% python3 -q
>>> import numpy as np
>>> np.set_printoptions(precision=2, suppress=True, linewidth=160, sign=" ")
>>> arr = np.load("x.npy")
>>> arr
array([[-2.,  1.,  1.,  1.],
       [ 1., -2.,  1.,  1.],
       [ 1.,  1., -2.,  1.],
       [ 1.,  1.,  1., -2.]])
>>> # symmetric
>>> A2 = np.linalg.inv(arr)
>>> np.round(np.linalg.det(arr) * A2, 2) + 0
array([[ 0., -9., -9., -9.],
       [-9.,  0., -9., -9.],
       [-9., -9.,  0., -9.],
       [-9., -9., -9.,  0.]])
>>> round(float(np.linalg.cond(arr)), 2)
3.0
>>> print(np.round(np.linalg.eigvalsh(arr).min(), 2))
-3.0
>>> m1 = np.array([[1, -3, 9, -27],
...     [1, -2, 4, -8],
...     [1, -1, 1, -1],
...     [1, 0, 0, 0],
...     [1, 1, 1, 1],
...     [1, 2, 4, 8],
...     [1, 3, 9, 27],
...     [1, 4, 16, 64],
...     [1, 5, 25, 125]])
>>> # column 3 is much longer than the rest
>>> hat = m1 @ np.linalg.solve(m1.T @ m1, m1.T)
>>> round(np.trace(hat), 2)
np.float64(4.0)
>>> print(np.round(np.linalg.eigvalsh(hat), 2) + 0)
[ 0.  0.  0.  0.  0.  1.  1.  1.  1.]
>>> np.allclose(hat @ hat, hat)
True
>>> Q, vecs = np.linalg.qr(m1[:, :2])[0], np.linalg.qr(m1[:, 2:])[0]
>>> sig = np.linalg.svd(Q.T @ vecs, compute_uv=False)
>>> print((sig > 0.9).sum())
1
>>> J = np.load("dump.npy")
>>> J
array([[-0.88,  0.47,  0.17, -0.44],
       [ 0.47,  1.82, -0.84, -1.54],
       [ 0.17, -0.84,  1.5 , -0.81],
       [-0.44, -1.54, -0.81,  0.55]])
>>> # symmetric, so the eigenvalues are real
>>> ev, vecs = np.linalg.eig(J)
>>> print(np.sort(np.linalg.eigvals(np.linalg.inv(J))))
[-1.   -0.99  0.33  0.5 ]
